$ python3 -q
>>> import numpy as np
>>> np.set_printoptions(suppress=True, linewidth=120)
>>> rnd = lambda a: np.round(a, 2) + 0
>>> other = np.array([[1, -2, 0, -2, -2, 0, -1, 1, 0, 1, 1],
...     [-2, 2, 1, -1, 1, 0, 0, 1, 0, 2, -1],
...     [-2, 0, 1, 1, -1, -2, 1, -1, 0, 2, -2],
...     [2, -1, 2, 0, 2, -2, -1, -1, -2, 0, -1],
...     [-2, 0, -2, 0, 2, 1, -2, 1, -2, -2, -2],
...     [-2, 2, 2, -1, -2, -2, -1, 0, 0, 1, -1],
...     [2, -1, 0, -2, -1, -1, 2, 2, -2, -2, 2],
...     [-1, 2, -2, -2, 2, 2, 2, 2, 1, 2, -1],
...     [2, 1, -1, -2, 1, -1, 0, 2, -2, 2, 2],
...     [-2, 1, -1, 2, -2, -1, 0, 2, 0, -2, 2],
...     [0, 1, -2, 1, -1, 1, 2, -2, -1, 0, -1]])
>>> m1 = np.triu(other)
>>> m1
array([[ 1, -2,  0, -2, -2,  0, -1,  1,  0,  1,  1],
       [ 0,  2,  1, -1,  1,  0,  0,  1,  0,  2, -1],
       [ 0,  0,  1,  1, -1, -2,  1, -1,  0,  2, -2],
       [ 0,  0,  0,  0,  2, -2, -1, -1, -2,  0, -1],
       [ 0,  0,  0,  0,  2,  1, -2,  1, -2, -2, -2],
       [ 0,  0,  0,  0,  0, -2, -1,  0,  0,  1, -1],
       [ 0,  0,  0,  0,  0,  0,  2,  2, -2, -2,  2],
       [ 0,  0,  0,  0,  0,  0,  0,  2,  1,  2, -1],
       [ 0,  0,  0,  0,  0,  0,  0,  0, -2,  2,  2],
       [ 0,  0,  0,  0,  0,  0,  0,  0,  0, -2,  2],
       [ 0,  0,  0,  0,  0,  0,  0,  0,  0,  0, -1]])
>>> r = np.linalg.matrix_rank(m1)
>>> r
np.int64(10)
>>> null = np.linalg.svd(m1)[2][r:].T
>>> [int(np.linalg.matrix_rank(np.delete(m1, i, axis=0))) for i in range(11)]
[9, 9, 9, 10, 10, 10, 10, 10, 10, 10, 10]
>>> null.shape
(11, 1)
>>> [int(np.linalg.matrix_rank(m1[:i])) for i in range(1, len(m1) + 1)]
[1, 2, 3, 4, 5, 6, 7, 8, 9, 10, 10]
>>> np.allclose(m1 @ null, 0)
True
>>> [int(np.linalg.matrix_rank(np.linalg.matrix_power(m1, p))) for p in range(1, 12)]
[10, 10, 10, 10, 10, 10, 10, 10, 10, 10, 10]
>>> rnd(np.sort(np.linalg.eigvals(m1)))
array([-2., -2., -2., -1.,  0.,  1.,  1.,  2.,  2.,  2.,  2.])
>>> print(m1 @ m1)
[[  1  -6  -2   0 -12   2   3  -1  11   3   7]
 [  0   4   3  -1   1   1   0   5   1   2  -1]
 [  0   0   1   1  -1  -1   6  -3  -3  -6  10]
 [  0   0   0   0   4   6  -4  -2   1 -10  -6]
 [  0   0   0   0   4   0  -9   0   5   3 -16]
 [  0   0   0   0   0   4   0  -2   2  -2   3]
 [  0   0   0   0   0   0   4   8   2   0  -8]
 [  0   0   0   0   0   0   0   4   0   2   5]
 [  0   0   0   0   0   0   0   0   4  -8  -2]
 [  0   0   0   0   0   0   0   0   0   4  -6]
 [  0   0   0   0   0   0   0   0   0   0   1]]
>>> other = m1 / np.linalg.norm(m1, axis=1, keepdims=True)
>>> G = other @ other.T
>>> (np.abs(G) > 0.9).astype(int)
array([[1, 0, 0, 0, 0, 0, 0, 0, 0, 0, 0],
       [0, 1, 0, 0, 0, 0, 0, 0, 0, 0, 0],
       [0, 0, 1, 0, 0, 0, 0, 0, 0, 0, 0],
       [0, 0, 0, 1, 0, 0, 0, 0, 0, 0, 0],
       [0, 0, 0, 0, 1, 0, 0, 0, 0, 0, 0],
       [0, 0, 0, 0, 0, 1, 0, 0, 0, 0, 0],
       [0, 0, 0, 0, 0, 0, 1, 0, 0, 0, 0],
       [0, 0, 0, 0, 0, 0, 0, 1, 0, 0, 0],
       [0, 0, 0, 0, 0, 0, 0, 0, 1, 0, 0],
       [0, 0, 0, 0, 0, 0, 0, 0, 0, 1, 0],
       [0, 0, 0, 0, 0, 0, 0, 0, 0, 0, 1]])
>>> (G - 2 * np.eye(11)).round(6).argmax(axis=1)
array([8, 7, 5, 5, 3, 2, 9, 1, 0, 6, 2])
>>> rnd(np.linalg.norm(other, axis=1))
array([1., 1., 1., 1., 1., 1., 1., 1., 1., 1., 1.])
>>> np.argwhere(np.triu(np.abs(G) > 0.95, 1))
array([], shape=(0, 2), dtype=int64)
>>> data = np.loadtxt("block13.csv", delimiter=",")
>>> print(data)
[[ 0.  0.  0.  9. -2. -8.  6. -4. -6.  1.]
 [ 0.  0.  0. -5. -5.  3.  7.  8.  4. -8.]
 [ 0.  0.  0. -2. -8. -9.  0.  6. -4. -3.]
 [ 9. -5. -2.  0.  0.  0.  0.  0.  0.  0.]
 [-2. -5. -8.  0.  0.  0.  0.  0.  0.  0.]
 [-8.  3. -9.  0.  0.  0.  0.  0.  0.  0.]
 [ 6.  7.  0.  0.  0.  0.  0.  0.  0.  0.]
 [-4.  8.  6.  0.  0.  0.  0.  0.  0.  0.]
 [-6.  4. -4.  0.  0.  0.  0.  0.  0.  0.]
 [ 1. -8. -3.  0.  0.  0.  0.  0.  0.  0.]]
>>> r = np.linalg.matrix_rank(data)
>>> print(r)
6
>>> null = np.linalg.svd(data)[2][r:].T
>>> np.linalg.matrix_rank(data.T @ data), np.linalg.matrix_rank(data @ data.T)
(np.int64(6), np.int64(6))
>>> null.shape
(10, 4)
>>> [int(np.linalg.matrix_rank(data[:i])) for i in range(1, len(data) + 1)]
[1, 2, 3, 4, 5, 6, 6, 6, 6, 6]
